>>> import numpy as np
>>> from numpy import linalg as LA
>>> np.set_printoptions(precision=2, suppress=True, linewidth=160, legacy="1.25")
>>> A = np.array([[7, 0, 0, 0], [-1, -5, 0, 0], [-9, -6, 9, 0], [2, 4, -5, -4]])
>>> print(LA.matrix_power(A - np.diag(np.diag(A)), 4))
[[0 0 0 0]
 [0 0 0 0]
 [0 0 0 0]
 [0 0 0 0]]
>>> print(A @ A)
[[  49    0    0    0]
 [  -2   25    0    0]
 [-138  -24   81    0]
 [  47   -6  -25   16]]
>>> print(np.sort(LA.eigvals(A)))
[-5. -4.  7.  9.]
>>> print(round(float(np.abs(LA.eigvals(A)).max()), 2))
9.0
>>> print(np.allclose(A @ A.T, A.T @ A))
False
>>> print(LA.matrix_power(A, 2))
[[  49    0    0    0]
 [  -2   25    0    0]
 [-138  -24   81    0]
 [  47   -6  -25   16]]
>>> print(np.allclose(A, A.T))
False
>>> print(np.trace(A))
7
>>> print(np.sort(np.abs(LA.eigvals(A))))
[4. 5. 7. 9.]
>>> print(A @ A)
[[  49    0    0    0]
 [  -2   25    0    0]
 [-138  -24   81    0]
 [  47   -6  -25   16]]
>>> rng = np.random.default_rng(318519)
>>> lab = rng.permutation(4)
>>> print(lab)
[1 0 3 2]
>>> out = A[lab][:, lab]
>>> print(np.diag(out))
[-5  7 -4  9]
>>> print(round(float(LA.det(out)), 2), round(float(LA.det(A[lab])), 2))
1260.0 1260.0
>>> print(np.trace(out))
7
>>> print(np.sort(np.abs(LA.eigvals(out))))
[4. 5. 7. 9.]
>>> hat = np.triu(np.array([[5, 0, 3, 7], [0, 4, 8, 6], [3, 7, 3, 7], [0, 1, 3, 9]]), 1) + np.eye(4)
>>> out = hat @ A @ LA.inv(hat)
>>> print(round(LA.det(out), 2))
1260.0
>>> print(hat @ A - A @ hat)
[[-13.  10. -29. -77.]
 [-60. -24.  85.  13.]
 [ 14.  28.  40.   8.]
 [  0.   0. -38.  -3.]]
>>> print(out)
[[   -6.    10.   -70.   444.]
 [  -61.   -29.   457. -2622.]
 [    5.    22.  -217.  1324.]
 [    2.     4.   -43.   259.]]
>>> print(np.trace(out), np.trace(A))
7.0 7
>>> X = np.loadtxt("case2.csv", delimiter=",")
>>> print(X)
[[ -8.  -2.   6.   4.   0.  -2.   0.   4.   6.]
 [ -8.   9.   7.   1.   6.  13.   9.   7.  -3.]
 [-11.   4.   6.   7.   4.   2.   6.  11.   4.]
 [-15.   7.  11.   6.   6.   9.   9.  12.   3.]
 [-15.   3.   9.   9.   4.   1.   6.  13.   7.]
 [ -6.  -1.   7.   0.   0.   3.   0.   0.   3.]
 [-10.  -3.   5.   8.   0.  -7.   0.   8.   9.]
 [ -6.   2.   4.   3.   2.   2.   3.   5.   2.]
 [ -6.  -1.   7.   0.   0.   3.   0.   0.   3.]
 [-14.   7.   9.   7.   6.   7.   9.  13.   3.]
 [ -6.   2.   4.   3.   2.   2.   3.   5.   2.]]
>>> gram = X.T @ X
>>> print(np.round(LA.eigvalsh(gram)[::-1], 2) + 0)
[3433.86  554.08  132.06    0.      0.      0.      0.      0.      0.  ]
>>> print(gram)
[[1139. -330. -778. -556. -350. -348. -525. -906. -410.]
 [-330.  227.  229.  135.  174.  267.  261.  309.   15.]
 [-778.  229.  559.  347.  238.  285.  357.  585.  265.]
 [-556.  135.  347.  314.  160.   87.  240.  474.  235.]
 [-350.  174.  238.  160.  148.  194.  222.  308.   70.]
 [-348.  267.  285.   87.  194.  383.  291.  281.  -25.]
 [-525.  261.  357.  240.  222.  291.  333.  462.  105.]
 [-906.  309.  585.  474.  308.  281.  462.  782.  305.]
 [-410.   15.  265.  235.   70.  -25.  105.  305.  235.]]
>>> print(np.trace(gram), (X ** 2).sum())
4120.0 4120.0
>>> print(LA.matrix_rank(gram))
3
>>> print(np.allclose(gram, gram.T))
True
>>> print(np.round(LA.svd(X, compute_uv=False) ** 2, 2) + 0)
[3433.86  554.08  132.06    0.      0.      0.      0.      0.      0.  ]
>>> E = np.load("test0.npy")
>>> print(E)
[[0 2 2 0 0]
 [0 0 2 0 1]
 [0 0 0 1 2]
 [0 0 0 0 2]
 [0 0 0 0 0]]
>>> # triangular
>>> print(np.argsort(-LA.norm(E, axis=0).round(6), kind="stable")[:3])
[4 2 1]
